$ python -q
>>> import numpy as np
>>> np.set_printoptions(suppress=True, linewidth=200)
>>> F = np.load("test9.npy")
>>> F
array([[-4., -2.,  0.,  0.,  0.,  0.],
       [-2., -5., -2.,  0.,  0.,  0.],
       [ 0., -2.,  1., -2.,  0.,  0.],
       [ 0.,  0., -2., -3., -2.,  0.],
       [ 0.,  0.,  0., -2., -2., -2.],
       [ 0.,  0.,  0.,  0., -2., -5.]])
>>> M2 = np.linalg.inv(F)
>>> round(float(np.linalg.det(F) * np.linalg.det(M2)), 2)
1.0
>>> (np.abs(M2) > 1e-9).astype(int)
array([[1, 1, 1, 1, 1, 1],
       [1, 1, 1, 1, 1, 1],
       [1, 1, 1, 1, 1, 1],
       [1, 1, 1, 1, 1, 1],
       [1, 1, 1, 1, 1, 1],
       [1, 1, 1, 1, 1, 1]])
>>> np.round(np.linalg.slogdet(F)[0], 2)
np.float64(-1.0)
>>> np.round(np.linalg.det(F) * M2, 2)
array([[ 102.,  -44.,    8.,   48.,  -80.,   32.],
       [ -44.,   88.,  -16.,  -96.,  160.,  -64.],
       [   8.,  -16.,   32.,  192., -320.,  128.],
       [  48.,  -96.,  192.,  192., -320.,  128.],
       [ -80.,  160., -320., -320.,  800., -320.],
       [  32.,  -64.,  128.,  128., -320.,  192.]])
>>> np.round(np.linalg.det(F), 2)
np.float64(-320.0)
>>> np.round(np.linalg.matrix_power(F, 4), 2)
array([[ 740.,  986.,  260.,   88.,   16.,    0.],
       [ 986., 1493.,  424.,  232.,   72.,   16.],
       [ 260.,  424.,  193.,  176.,  124.,   72.],
       [  88.,  232.,  176.,  437.,  362.,  324.],
       [  16.,   72.,  124.,  362.,  456.,  614.],
       [   0.,   16.,   72.,  324.,  614., 1053.]])
>>> np.trace(F)
np.float64(-18.0)
>>> W = np.array([[1, -1], [-1, -2], [-1, -1], [1, 2], [2, 0], [2, -1]])
>>> c = np.array([3, 1])
>>> hid = np.maximum(F @ W + c, 0)
>>> hid
array([[ 1.,  9.],
       [ 8., 15.],
       [ 2.,  0.],
       [ 0.,  0.],
       [ 0.,  0.],
       [ 0.,  6.]])
>>> (hid > 0).mean(axis=0)
array([0.5, 0.5])
>>> Z = np.array([[0, 2], [0, 1]])
>>> (hid @ Z).round(6).argmax(axis=1)
array([1, 1, 1, 0, 0, 1])
>>> W @ Z
array([[ 0,  1],
       [ 0, -4],
       [ 0, -3],
       [ 0,  4],
       [ 0,  4],
       [ 0,  3]])
>>> A = np.loadtxt("m.csv", delimiter=",")
>>> A
array([[-1.,  0.,  0.,  0.,  0.,  0.,  0.,  0.,  0.],
       [ 2.,  1.,  0.,  0.,  0.,  0.,  0.,  0.,  0.],
       [ 0., -3., -2.,  0.,  0.,  0.,  0.,  0.,  0.],
       [ 0.,  3.,  2., -3.,  0.,  0.,  0.,  0.,  0.],
       [ 1., -1., -3.,  2., -2.,  0.,  0.,  0.,  0.],
       [ 3.,  3.,  1., -2., -3.,  2.,  0.,  0.,  0.],
       [-1., -3., -2., -2., -2., -1., -2.,  0.,  0.],
       [ 0., -1., -1.,  3.,  3., -1.,  2.,  3.,  0.],
       [-2.,  2., -3.,  3.,  0.,  0.,  0.,  2., -3.]])
>>> rng = np.random.default_rng(854)
>>> z = rng.permutation(9)
>>> z
array([6, 8, 2, 7, 4, 0, 5, 1, 3])
>>> M2 = A[z][:, z]
>>> np.round(np.sort(np.abs(np.linalg.eigvals(M2))), 2)
array([1., 1., 2., 2., 2., 2., 3., 3., 3.])
>>> M2
array([[-2.,  0., -2.,  0., -2., -1., -1., -3., -2.],
       [ 0., -3., -3.,  2.,  0., -2.,  0.,  2.,  3.],
       [ 0.,  0., -2.,  0.,  0.,  0.,  0., -3.,  0.],
       [ 2.,  0., -1.,  3.,  3.,  0., -1., -1.,  3.],
       [ 0.,  0., -3.,  0., -2.,  1.,  0., -1.,  2.],
       [ 0.,  0.,  0.,  0.,  0., -1.,  0.,  0.,  0.],
       [ 0.,  0.,  1.,  0., -3.,  3.,  2.,  3., -2.],
       [ 0.,  0.,  0.,  0.,  0.,  2.,  0.,  1.,  0.],
       [ 0.,  0.,  2.,  0.,  0.,  0.,  0.,  3., -3.]])
>>> np.diag(M2)
array([-2., -3., -2.,  3., -2., -1.,  2.,  1., -3.])
>>> np.allclose(M2, A)
False
>>> np.trace(M2)
np.float64(-7.0)
>>> [int(np.linalg.matrix_rank(np.linalg.matrix_power(A, p))) for p in range(1, 10)]
[9, 9, 9, 9, 9, 9, 9, 9, 9]
>>> A @ A
array([[  1.,   0.,   0.,   0.,   0.,   0.,   0.,   0.,   0.],
       [  0.,   1.,   0.,   0.,   0.,   0.,   0.,   0.,   0.],
       [ -6.,   3.,   4.,   0.,   0.,   0.,   0.,   0.,   0.],
       [  6., -12., -10.,   9.,   0.,   0.,   0.,   0.,   0.],
       [ -5.,  16.,  16., -10.,   4.,   0.,   0.,   0.,   0.],
       [  6.,   3.,   5.,  -4.,   0.,   4.,   0.,   0.,   0.],
       [ -8.,   2.,   9.,   8.,  11.,   0.,   4.,   0.,   0.],
       [ -4.,  -4.,  -9.,   4.,   2.,  -7.,   2.,   9.,   0.],
       [ 12.,  12.,  19., -12.,   6.,  -2.,   4.,   0.,   9.]])
>>> K = np.array([[0.0, 3.0, 3.0, 0.0, -7.0, -2.0],
...     [0.0, 3.0, 2.0, 1.0, -9.0, -3.0],
...     [2.0, 2.0, 3.0, 1.0, -6.0, 1.0],
...     [0.0, 3.0, 1.0, 0.0, 3.0, 9.0],
...     [0.0, 0.0, 0.0, 0.0, 0.0, -3.0],
...     [0.0, 0.0, 0.0, 0.0, -2.0, 1.0]])
>>> K
array([[ 0.,  3.,  3.,  0., -7., -2.],
       [ 0.,  3.,  2.,  1., -9., -3.],
       [ 2.,  2.,  3.,  1., -6.,  1.],
       [ 0.,  3.,  1.,  0.,  3.,  9.],
       [ 0.,  0.,  0.,  0.,  0., -3.],
       [ 0.,  0.,  0.,  0., -2.,  1.]])
>>> M2 = K / np.sqrt((K ** 2).mean(axis=1, keepdims=True))
>>> np.linalg.matrix_rank(M2) == np.linalg.matrix_rank(K)
np.True_
>>> np.round(np.linalg.norm(M2, axis=1), 2)
array([2.45, 2.45, 2.45, 2.45, 2.45, 2.45])
>>> M2[0].round(2)
array([ 0.  ,  0.87,  0.87,  0.  , -2.03, -0.58])
>>> W = np.array([[1, -1, 1, 1],
...     [2, 2, 2, -2],
...     [-1, 2, 0, -2],
...     [0, -1, 0, -2],
...     [1, -2, -2, -2],
...     [1, -2, -1, -2]])
>>> c = np.array([0, 2, 2, 1])
>>> hid = np.maximum(K @ W + c, 0)
>>> (hid > 0).astype(int)
array([[0, 1, 1, 1],
       [0, 1, 1, 1],
       [0, 1, 1, 1],
       [1, 0, 0, 0],
       [0, 1, 1, 1],
       [0, 1, 1, 1]])
>>> np.linalg.matrix_rank(hid)
np.int64(4)
>>> Z = np.array([[2, 0, 0], [0, 2, 1], [1, -2, 3], [-2, -1, -2]])
>>> hid @ Z
array([[10.,  9., 90.],
       [ 3., -1., 96.],
       [17., -1., 74.],
       [34.,  0.,  0.],
       [-9., -1.,  9.],
       [-1., -5., 13.]])
>>> (hid @ Z).round(6).argmax(axis=1)
array([2, 2, 2, 0, 2, 2])
>>> np.round(K.mean(axis=0), 2)
array([ 0.33,  1.83,  1.5 ,  0.33, -3.5 ,  0.5 ])
>>> np.unravel_index(np.abs(K).argmax(), K.shape)
(np.int64(1), np.int64(4))
>>> np.diff(K, axis=0)
array([[  0.,   0.,  -1.,   1.,  -2.,  -1.],
       [  2.,  -1.,   1.,   0.,   3.,   4.],
       [ -2.,   1.,  -2.,  -1.,   9.,   8.],
       [  0.,  -3.,  -1.,   0.,  -3., -12.],
       [  0.,   0.,   0.,   0.,  -2.,   4.]])
>>> K.shape
(6, 6)
>>> np.abs(K).max()
np.float64(9.0)
>>> K.sum(axis=0)
array([  2.,  11.,   9.,   2., -21.,   3.])
>>> A.sum(axis=0)
array([ 2.,  1., -8.,  1., -4.,  0.,  0.,  5., -3.])
>>> A.sum(axis=1)
array([ -1.,   3.,  -5.,   2.,  -3.,   4., -13.,   8.,  -1.])
>>> np.abs(A).max()
np.float64(3.0)
>>> np.round(np.linalg.svd(A, compute_uv=False), 2)
array([9.23, 6.94, 5.78, 4.4 , 2.49, 1.31, 1.13, 0.82, 0.09])
>>> np.linalg.matrix_rank(A)
np.int64(9)
>>> np.diff(A, axis=0)
array([[ 3.,  1.,  0.,  0.,  0.,  0.,  0.,  0.,  0.],
       [-2., -4., -2.,  0.,  0.,  0.,  0.,  0.,  0.],
       [ 0.,  6.,  4., -3.,  0.,  0.,  0.,  0.,  0.],
       [ 1., -4., -5.,  5., -2.,  0.,  0.,  0.,  0.],
       [ 2.,  4.,  4., -4., -1.,  2.,  0.,  0.,  0.],
       [-4., -6., -3.,  0.,  1., -3., -2.,  0.,  0.],
       [ 1.,  2.,  1.,  5.,  5.,  0.,  4.,  3.,  0.],
       [-2.,  3., -2.,  0., -3.,  1., -2., -1., -3.]])
>>> A.shape
(9, 9)
>>> np.unravel_index(np.abs(A).argmax(), A.shape)
(np.int64(2), np.int64(1))
>>> X = np.loadtxt("x.csv", delimiter=",")
>>> X
array([[ 3.,  1.,  0.,  0.],
       [-1.,  3.,  0.,  0.],
       [ 0.,  0.,  3.,  1.],
       [ 0.,  0., -1.,  3.]])
>>> evals, V = np.linalg.eigh(F)
>>> x = np.array([5, 8, -1, 2, -5, 9])
>>> x @ F @ x / (x @ x), np.round(evals[0], 2), round(float(evals[-1]), 2)
(np.float64(-3.93), np.float64(-6.97), 2.48)
>>> (np.sign(V[:, -1].round(6)) == np.sign(V[0, -1].round(6))).astype(int)
array([1, 0, 1, 0, 1, 0])
>>> np.round(np.linalg.eigvalsh(F[1:, 1:]), 2)
array([-6.41, -5.69, -4.06, -0.28,  2.44])
